>>> import numpy as np
>>> from numpy import linalg as LA
>>> np.set_printoptions(precision=2, suppress=True, linewidth=160)
>>> def rnd(a):
...     return np.round(a, 2) + 0
... 
>>> M = np.load("sample4.npy")
>>> M
array([[ 8,  3, -9,  8,  1,  3,  4, -1],
       [ 3,  8,  3, -9,  8,  1,  3,  4],
       [-9,  3,  8,  3, -9,  8,  1,  3],
       [ 8, -9,  3,  8,  3, -9,  8,  1],
       [ 1,  8, -9,  3,  8,  3, -9,  8],
       [ 3,  1,  8, -9,  3,  8,  3, -9],
       [ 4,  3,  1,  8, -9,  3,  8,  3],
       [-1,  4,  3,  1,  8, -9,  3,  8]])
>>> Q, V = LA.qr(M[:, :1])[0], LA.qr(M[:, 1:])[0]
>>> sig = LA.svd(Q.T @ V, compute_uv=False)
>>> rnd(LA.norm(Q @ Q.T - V @ V.T, 2))
np.float64(1.0)
>>> (sig > 0.9).sum()
np.int64(1)
>>> rnd(np.degrees(np.arccos(sig.clip(0, 1))))
array([13.79])
>>> rnd(sig)
array([0.97])
>>> f, v = M[1], M[0]
>>> f @ v
np.int64(-32)
>>> p = (f @ v) / (f @ f) * f
>>> LA.matrix_rank(np.outer(f, v))
np.int64(1)
>>> rnd(LA.norm(f + v) ** 2 + LA.norm(f - v) ** 2)
np.float64(996.0)
>>> J = np.loadtxt("arr.csv", delimiter=",")
>>> J
array([[3., 5., 0., 0., 0., 0., 0., 0., 0., 0., 0., 0.],
       [5., 3., 5., 0., 0., 0., 0., 0., 0., 0., 0., 0.],
       [0., 5., 2., 5., 0., 0., 0., 0., 0., 0., 0., 0.],
       [0., 0., 5., 3., 5., 0., 0., 0., 0., 0., 0., 0.],
       [0., 0., 0., 5., 2., 5., 0., 0., 0., 0., 0., 0.],
       [0., 0., 0., 0., 5., 2., 5., 0., 0., 0., 0., 0.],
       [0., 0., 0., 0., 0., 5., 1., 5., 0., 0., 0., 0.],
       [0., 0., 0., 0., 0., 0., 5., 2., 5., 0., 0., 0.],
       [0., 0., 0., 0., 0., 0., 0., 5., 3., 5., 0., 0.],
       [0., 0., 0., 0., 0., 0., 0., 0., 5., 1., 5., 0.],
       [0., 0., 0., 0., 0., 0., 0., 0., 0., 5., 1., 5.],
       [0., 0., 0., 0., 0., 0., 0., 0., 0., 0., 5., 2.]])
>>> B = J[0, 0] * J[1:] - np.outer(J[1:, 0], J[0])
>>> B
array([[  0., -16.,  15.,   0.,   0.,   0.,   0.,   0.,   0.,   0.,   0.,   0.],
       [  0.,  15.,   6.,  15.,   0.,   0.,   0.,   0.,   0.,   0.,   0.,   0.],
       [  0.,   0.,  15.,   9.,  15.,   0.,   0.,   0.,   0.,   0.,   0.,   0.],
       [  0.,   0.,   0.,  15.,   6.,  15.,   0.,   0.,   0.,   0.,   0.,   0.],
       [  0.,   0.,   0.,   0.,  15.,   6.,  15.,   0.,   0.,   0.,   0.,   0.],
       [  0.,   0.,   0.,   0.,   0.,  15.,   3.,  15.,   0.,   0.,   0.,   0.],
       [  0.,   0.,   0.,   0.,   0.,   0.,  15.,   6.,  15.,   0.,   0.,   0.],
       [  0.,   0.,   0.,   0.,   0.,   0.,   0.,  15.,   9.,  15.,   0.,   0.],
       [  0.,   0.,   0.,   0.,   0.,   0.,   0.,   0.,  15.,   3.,  15.,   0.],
       [  0.,   0.,   0.,   0.,   0.,   0.,   0.,   0.,   0.,  15.,   3.,  15.],
       [  0.,   0.,   0.,   0.,   0.,   0.,   0.,   0.,   0.,   0.,  15.,   6.]])
>>> np.flatnonzero(~B.round(6).any(axis=1))
array([], dtype=int64)
>>> rnd(J[:, 0] / J[0, 0])
array([1.  , 1.67, 0.  , 0.  , 0.  , 0.  , 0.  , 0.  , 0.  , 0.  , 0.  , 0.  ])
